% ipython --no-banner

In [1]: import numpy as np

In [2]: np.set_printoptions(suppress=True, linewidth=100)

In [3]: mat = np.load("data.npy")

In [4]: mat
Out[4]: 
array([[0, 0, 0, 0, 0, 0, 0, 0, 1, 0],
       [0, 0, 0, 0, 2, 0, 0, 0, 0, 0],
       [0, 0, 1, 0, 0, 0, 0, 0, 0, 0],
       [0, 0, 0, 0, 0, 0, 0, 0, 0, 0],
       [0, 0, 0, 0, 0, 0, 0, 0, 0, 0],
       [0, 0, 0, 0, 0, 0, 0, 0, 0, 0],
       [0, 0, 0, 0, 0, 3, 0, 0, 0, 0],
       [0, 0, 0, 0, 0, 0, 0, 0, 0, 3],
       [0, 0, 0, 0, 0, 0, 1, 0, 0, 0],
       [0, 1, 0, 0, 0, 0, 0, 0, 0, 0]])

In [5]: mat @ mat.T
Out[5]: 
array([[1, 0, 0, 0, 0, 0, 0, 0, 0, 0],
       [0, 4, 0, 0, 0, 0, 0, 0, 0, 0],
       [0, 0, 1, 0, 0, 0, 0, 0, 0, 0],
       [0, 0, 0, 0, 0, 0, 0, 0, 0, 0],
       [0, 0, 0, 0, 0, 0, 0, 0, 0, 0],
       [0, 0, 0, 0, 0, 0, 0, 0, 0, 0],
       [0, 0, 0, 0, 0, 0, 9, 0, 0, 0],
       [0, 0, 0, 0, 0, 0, 0, 9, 0, 0],
       [0, 0, 0, 0, 0, 0, 0, 0, 1, 0],
       [0, 0, 0, 0, 0, 0, 0, 0, 0, 1]])

In [6]: np.round(np.linalg.norm(mat, axis=0), 3)
Out[6]: array([0., 1., 1., 0., 2., 3., 1., 0., 1., 3.])

In [7]: np.linalg.matrix_rank(mat, rtol=0.1)
Out[7]: np.int64(7)

In [8]: np.allclose(mat @ mat.T, mat.T @ mat)
Out[8]: False

In [9]: (mat - mat.T) / 2
Out[9]: 
array([[ 0. ,  0. ,  0. ,  0. ,  0. ,  0. ,  0. ,  0. ,  0.5,  0. ],
       [ 0. ,  0. ,  0. ,  0. ,  1. ,  0. ,  0. ,  0. ,  0. , -0.5],
       [ 0. ,  0. ,  0. ,  0. ,  0. ,  0. ,  0. ,  0. ,  0. ,  0. ],
       [ 0. ,  0. ,  0. ,  0. ,  0. ,  0. ,  0. ,  0. ,  0. ,  0. ],
       [ 0. , -1. ,  0. ,  0. ,  0. ,  0. ,  0. ,  0. ,  0. ,  0. ],
       [ 0. ,  0. ,  0. ,  0. ,  0. ,  0. , -1.5,  0. ,  0. ,  0. ],
       [ 0. ,  0. ,  0. ,  0. ,  0. ,  1.5,  0. ,  0. , -0.5,  0. ],
       [ 0. ,  0. ,  0. ,  0. ,  0. ,  0. ,  0. ,  0. ,  0. ,  1.5],
       [-0.5,  0. ,  0. ,  0. ,  0. ,  0. ,  0.5,  0. ,  0. ,  0. ],
       [ 0. ,  0.5,  0. ,  0. ,  0. ,  0. ,  0. , -1.5,  0. ,  0. ]])

In [10]: np.round(np.sort(np.abs(np.linalg.eigvals(mat))), 3)
Out[10]: array([0., 0., 0., 0., 0., 0., 0., 0., 0., 1.])

In [11]: mat @ mat
Out[11]: 
array([[0, 0, 0, 0, 0, 0, 1, 0, 0, 0],
       [0, 0, 0, 0, 0, 0, 0, 0, 0, 0],
       [0, 0, 1, 0, 0, 0, 0, 0, 0, 0],
       [0, 0, 0, 0, 0, 0, 0, 0, 0, 0],
       [0, 0, 0, 0, 0, 0, 0, 0, 0, 0],
       [0, 0, 0, 0, 0, 0, 0, 0, 0, 0],
       [0, 0, 0, 0, 0, 0, 0, 0, 0, 0],
       [0, 3, 0, 0, 0, 0, 0, 0, 0, 0],
       [0, 0, 0, 0, 0, 3, 0, 0, 0, 0],
       [0, 0, 0, 0, 2, 0, 0, 0, 0, 0]])

In [12]: np.round(np.abs(np.linalg.eigvals(mat)).max(), 3)
Out[12]: np.float64(1.0)

In [13]: np.linalg.matrix_power(mat, 2)
Out[13]: 
array([[0, 0, 0, 0, 0, 0, 1, 0, 0, 0],
       [0, 0, 0, 0, 0, 0, 0, 0, 0, 0],
       [0, 0, 1, 0, 0, 0, 0, 0, 0, 0],
       [0, 0, 0, 0, 0, 0, 0, 0, 0, 0],
       [0, 0, 0, 0, 0, 0, 0, 0, 0, 0],
       [0, 0, 0, 0, 0, 0, 0, 0, 0, 0],
       [0, 0, 0, 0, 0, 0, 0, 0, 0, 0],
       [0, 3, 0, 0, 0, 0, 0, 0, 0, 0],
       [0, 0, 0, 0, 0, 3, 0, 0, 0, 0],
       [0, 0, 0, 0, 2, 0, 0, 0, 0, 0]])

In [14]: M = np.load("block1.npy")

In [15]: M.round(3)
Out[15]: 
array([[-0.435,  0.475, -0.005, -0.172, -0.269, -0.093, -0.196,  0.447, -0.435,  0.216],
       [ 0.145, -0.147,  0.204,  0.34 , -0.005,  0.163, -0.246, -0.255, -0.759, -0.268],
       [-0.058,  0.445, -0.27 , -0.178,  0.448,  0.051,  0.374, -0.499, -0.26 ,  0.185],
       [ 0.232,  0.292,  0.241, -0.142,  0.182,  0.777,  0.052,  0.326,  0.088, -0.172],
       [ 0.203,  0.146, -0.145, -0.335, -0.772,  0.141,  0.136, -0.354,  0.007, -0.212],
       [ 0.087,  0.158,  0.729, -0.214,  0.051, -0.442,  0.36 ,  0.015, -0.044, -0.245],
       [ 0.145, -0.006, -0.395, -0.433,  0.286, -0.251, -0.275,  0.189, -0.086, -0.61 ],
       [-0.581,  0.236,  0.204,  0.083,  0.051,  0.104, -0.386, -0.401,  0.34 , -0.348],
       [ 0.551,  0.566, -0.004,  0.329, -0.014, -0.259, -0.385, -0.051,  0.184,  0.126],
       [ 0.145, -0.217,  0.279, -0.585,  0.106,  0.054, -0.489, -0.235, -0.029,  0.451]])

In [16]: # keeps lengths

In [17]: np.round(M.reshape(2, -1), 3)
Out[17]: 
array([[-0.435,  0.475, -0.005, -0.172, -0.269, -0.093, -0.196,  0.447, -0.435,  0.216,  0.145,
        -0.147,  0.204,  0.34 , -0.005,  0.163, -0.246, -0.255, -0.759, -0.268, -0.058,  0.445,
        -0.27 , -0.178,  0.448,  0.051,  0.374, -0.499, -0.26 ,  0.185,  0.232,  0.292,  0.241,
        -0.142,  0.182,  0.777,  0.052,  0.326,  0.088, -0.172,  0.203,  0.146, -0.145, -0.335,
        -0.772,  0.141,  0.136, -0.354,  0.007, -0.212],
       [ 0.087,  0.158,  0.729, -0.214,  0.051, -0.442,  0.36 ,  0.015, -0.044, -0.245,  0.145,
        -0.006, -0.395, -0.433,  0.286, -0.251, -0.275,  0.189, -0.086, -0.61 , -0.581,  0.236,
         0.204,  0.083,  0.051,  0.104, -0.386, -0.401,  0.34 , -0.348,  0.551,  0.566, -0.004,
         0.329, -0.014, -0.259, -0.385, -0.051,  0.184,  0.126,  0.145, -0.217,  0.279, -0.585,
         0.106,  0.054, -0.489, -0.235, -0.029,  0.451]])

In [18]: t3 = M.reshape(10, 2, -1)

In [19]: t3.shape
Out[19]: (10, 2, 5)

In [20]: np.einsum("ihd,jhd->hij", t3, t3).shape
Out[20]: (2, 10, 10)
